$ python -q
>>> import numpy as np
>>> import numpy.linalg as la
>>> np.set_printoptions(precision=3, suppress=True, linewidth=160, floatmode="fixed")
>>> data = np.load("case2.npy")
>>> data
array([[ 1.851, -3.815,  0.908,  6.716,  2.963],
       [ 1.727, -4.200,  1.157,  6.621,  3.020],
       [ 2.228, -3.729,  1.170,  7.176,  3.696],
       [ 1.561, -3.969,  1.082,  6.554,  3.016],
       [ 2.139, -9.091,  7.979,  0.124, -5.873],
       [ 1.432, -8.837,  7.619, -0.921, -5.650],
       [ 2.617, -8.317,  8.006, -0.036, -5.770],
       [ 2.511, -9.134,  7.838,  0.072, -5.514],
       [-3.074, -2.021, -8.422,  2.548, -3.037],
       [-3.274, -2.130, -8.957,  2.300, -3.358],
       [-2.969, -1.613, -8.269,  2.227, -2.516],
       [-3.060, -2.230, -8.827,  1.964, -2.665]])
>>> Uu, sig, Vh = la.svd(data)
>>> sig
array([28.323, 18.882, 16.189,  1.070,  0.582])
>>> Y = Uu[:, :3] @ np.diag(sig[:3]) @ Vh[:3]
>>> la.matrix_rank(data, rtol=0.05)
np.int64(3)
>>> np.round(la.norm(data - Y) / la.norm(data), 3)
np.float64(0.032)
>>> J = np.load("dump.npy")
>>> J
array([[ 2,  0,  0],
       [ 0,  0,  7],
       [ 0,  0,  0],
       [ 0,  5,  9],
       [ 2, 11, 13],
       [ 0,  5,  9],
       [ 0,  0,  0],
       [ 0,  0,  1],
       [ 0,  0,  0],
       [ 0,  0,  3],
       [ 0,  0,  0],
       [20, 11,  0]])
>>> Y = np.array([[7, 9], [7, 0], [1, 9]])
>>> Y.T @ J.T
array([[ 14,   7,   0,  44, 104,  44,   0,   1,   0,   3,   0, 217],
       [ 18,  63,   0,  81, 135,  81,   0,   9,   0,  27,   0, 180]])
>>> np.vstack([J, Y.T]).shape
(14, 3)
>>> la.matrix_rank(np.vstack([J, Y.T]))
np.int64(3)
>>> np.einsum("ik,kj->ji", J, Y)
array([[ 14,   7,   0,  44, 104,  44,   0,   1,   0,   3,   0, 217],
       [ 18,  63,   0,  81, 135,  81,   0,   9,   0,  27,   0, 180]])
>>> la.matrix_rank(J @ Y)
np.int64(2)
